$ python3 -q
>>> import numpy as np
>>> np.set_printoptions(suppress=True, linewidth=160)
>>> rng = np.random.default_rng(21472)
>>> J = np.array([[1, 2, 1, 3, 2, 3, 1],
...     [3, 3, 3, 0, 3, 0, 2],
...     [3, 1, 1, 0, 0, 0, 1],
...     [2, 3, 3, 1, 1, 3, 2]]) * (rng.random((4, 7)) < 0.3)
>>> J
array([[1, 0, 1, 0, 2, 0, 0],
       [3, 3, 0, 0, 0, 0, 0],
       [3, 0, 0, 0, 0, 0, 0],
       [2, 0, 3, 0, 1, 0, 0]])
>>> ang = np.radians(72)
>>> Rm = np.eye(7)
>>> Rm[6, 6] = Rm[5, 5] = np.cos(ang)
>>> Rm[6, 5], Rm[5, 6] = -np.sin(ang), np.sin(ang)
>>> Rm.round(2)
array([[ 1.  ,  0.  ,  0.  ,  0.  ,  0.  ,  0.  ,  0.  ],
       [ 0.  ,  1.  ,  0.  ,  0.  ,  0.  ,  0.  ,  0.  ],
       [ 0.  ,  0.  ,  1.  ,  0.  ,  0.  ,  0.  ,  0.  ],
       [ 0.  ,  0.  ,  0.  ,  1.  ,  0.  ,  0.  ,  0.  ],
       [ 0.  ,  0.  ,  0.  ,  0.  ,  1.  ,  0.  ,  0.  ],
       [ 0.  ,  0.  ,  0.  ,  0.  ,  0.  ,  0.31,  0.95],
       [ 0.  ,  0.  ,  0.  ,  0.  ,  0.  , -0.95,  0.31]])
>>> B = J @ Rm.T
>>> np.allclose(J @ J.T, B @ B.T)
True
>>> np.round(np.linalg.svd(J, compute_uv=False), 2), np.round(np.linalg.svd(B, compute_uv=False), 2)
(array([5.52, 3.4 , 1.74, 1.37]), array([5.52, 3.4 , 1.74, 1.37]))
>>> idx = rng.permutation(7)
>>> idx
array([0, 2, 6, 5, 4, 1, 3])
>>> B = Rm[idx][:, idx]
>>> np.round(np.sort(np.abs(np.linalg.eigvals(B))), 2)
array([1., 1., 1., 1., 1., 1., 1.])
>>> B.round(2)
array([[ 1.  ,  0.  ,  0.  ,  0.  ,  0.  ,  0.  ,  0.  ],
       [ 0.  ,  1.  ,  0.  ,  0.  ,  0.  ,  0.  ,  0.  ],
       [ 0.  ,  0.  ,  0.31, -0.95,  0.  ,  0.  ,  0.  ],
       [ 0.  ,  0.  ,  0.95,  0.31,  0.  ,  0.  ,  0.  ],
       [ 0.  ,  0.  ,  0.  ,  0.  ,  1.  ,  0.  ,  0.  ],
       [ 0.  ,  0.  ,  0.  ,  0.  ,  0.  ,  1.  ,  0.  ],
       [ 0.  ,  0.  ,  0.  ,  0.  ,  0.  ,  0.  ,  1.  ]])
>>> W0 = np.load("w.npy")
>>> W0.round(2)
array([[0.24, 0.18, 0.  , 0.06, 0.12, 0.18, 0.06, 0.  , 0.18],
       [0.12, 0.12, 0.06, 0.12, 0.06, 0.18, 0.  , 0.18, 0.18],
       [0.06, 0.06, 0.24, 0.06, 0.06, 0.12, 0.12, 0.12, 0.18],
       [0.1 , 0.15, 0.15, 0.15, 0.15, 0.05, 0.05, 0.1 , 0.1 ],
       [0.05, 0.14, 0.14, 0.14, 0.14, 0.14, 0.14, 0.1 , 0.  ],
       [0.09, 0.27, 0.  , 0.  , 0.09, 0.09, 0.  , 0.18, 0.27],
       [0.2 , 0.07, 0.  , 0.13, 0.  , 0.13, 0.13, 0.13, 0.2 ],
       [0.  , 0.2 , 0.07, 0.13, 0.07, 0.13, 0.07, 0.2 , 0.13],
       [0.1 , 0.14, 0.14, 0.14, 0.  , 0.05, 0.1 , 0.14, 0.19]])
>>> np.round((W0 + W0.T) / 2, 2)
array([[0.24, 0.15, 0.03, 0.08, 0.08, 0.13, 0.13, 0.  , 0.14],
       [0.15, 0.12, 0.06, 0.13, 0.1 , 0.22, 0.03, 0.19, 0.16],
       [0.03, 0.06, 0.24, 0.1 , 0.1 , 0.06, 0.06, 0.09, 0.16],
       [0.08, 0.13, 0.1 , 0.15, 0.15, 0.02, 0.09, 0.12, 0.12],
       [0.08, 0.1 , 0.1 , 0.15, 0.14, 0.12, 0.07, 0.08, 0.  ],
       [0.13, 0.22, 0.06, 0.02, 0.12, 0.09, 0.07, 0.16, 0.16],
       [0.13, 0.03, 0.06, 0.09, 0.07, 0.07, 0.13, 0.1 , 0.15],
       [0.  , 0.19, 0.09, 0.12, 0.08, 0.16, 0.1 , 0.2 , 0.14],
       [0.14, 0.16, 0.16, 0.12, 0.  , 0.16, 0.15, 0.14, 0.19]])
>>> np.round(np.linalg.matrix_power(W0, 3), 2)
array([[0.11, 0.16, 0.08, 0.1 , 0.07, 0.12, 0.06, 0.13, 0.17],
       [0.1 , 0.15, 0.09, 0.11, 0.07, 0.12, 0.06, 0.14, 0.16],
       [0.1 , 0.15, 0.09, 0.11, 0.07, 0.11, 0.07, 0.14, 0.17],
       [0.1 , 0.15, 0.09, 0.1 , 0.07, 0.12, 0.07, 0.13, 0.16],
       [0.1 , 0.15, 0.09, 0.1 , 0.07, 0.12, 0.07, 0.13, 0.16],
       [0.1 , 0.16, 0.09, 0.11, 0.07, 0.11, 0.06, 0.14, 0.17],
       [0.11, 0.16, 0.08, 0.11, 0.07, 0.12, 0.06, 0.13, 0.17],
       [0.1 , 0.15, 0.09, 0.11, 0.07, 0.11, 0.06, 0.14, 0.16],
       [0.1 , 0.15, 0.09, 0.11, 0.07, 0.11, 0.07, 0.13, 0.17]])
>>> np.round(np.sort(np.abs(np.linalg.eigvals(W0))), 2)
array([0.03, 0.11, 0.11, 0.12, 0.15, 0.15, 0.21, 0.21, 1.  ])
>>> np.round(W0 @ W0, 2)
array([[0.13, 0.17, 0.06, 0.09, 0.08, 0.12, 0.06, 0.11, 0.17],
       [0.09, 0.17, 0.08, 0.1 , 0.08, 0.11, 0.06, 0.14, 0.17],
       [0.09, 0.14, 0.11, 0.1 , 0.06, 0.11, 0.08, 0.14, 0.17],
       [0.1 , 0.14, 0.11, 0.11, 0.08, 0.12, 0.08, 0.12, 0.14],
       [0.1 , 0.14, 0.09, 0.1 , 0.08, 0.12, 0.07, 0.13, 0.15],
       [0.09, 0.16, 0.08, 0.11, 0.06, 0.12, 0.06, 0.15, 0.17],
       [0.13, 0.16, 0.06, 0.1 , 0.07, 0.11, 0.06, 0.12, 0.18],
       [0.08, 0.16, 0.09, 0.11, 0.07, 0.11, 0.06, 0.15, 0.16],
       [0.1 , 0.14, 0.1 , 0.11, 0.06, 0.11, 0.07, 0.13, 0.17]])
>>> np.round(np.linalg.det(W0), 2)
np.float64(-0.0)
>>> np.round((W0 - W0.T) / 2, 2) + 0
array([[ 0.  ,  0.03, -0.03, -0.02,  0.04,  0.04, -0.07,  0.  ,  0.04],
       [-0.03,  0.  ,  0.  , -0.02, -0.04, -0.05, -0.03, -0.01,  0.02],
       [ 0.03,  0.  ,  0.  , -0.05, -0.04,  0.06,  0.06,  0.03,  0.02],
       [ 0.02,  0.02,  0.05,  0.  ,  0.  ,  0.02, -0.04, -0.02, -0.02],
       [-0.04,  0.04,  0.04,  0.  ,  0.  ,  0.03,  0.07,  0.01,  0.  ],
       [-0.04,  0.05, -0.06, -0.02, -0.03,  0.  , -0.07,  0.02,  0.11],
       [ 0.07,  0.03, -0.06,  0.04, -0.07,  0.07,  0.  ,  0.03,  0.05],
       [ 0.  ,  0.01, -0.03,  0.02, -0.01, -0.02, -0.03,  0.  ,  0.  ],
       [-0.04, -0.02, -0.02,  0.02,  0.  , -0.11, -0.05,  0.  ,  0.  ]])
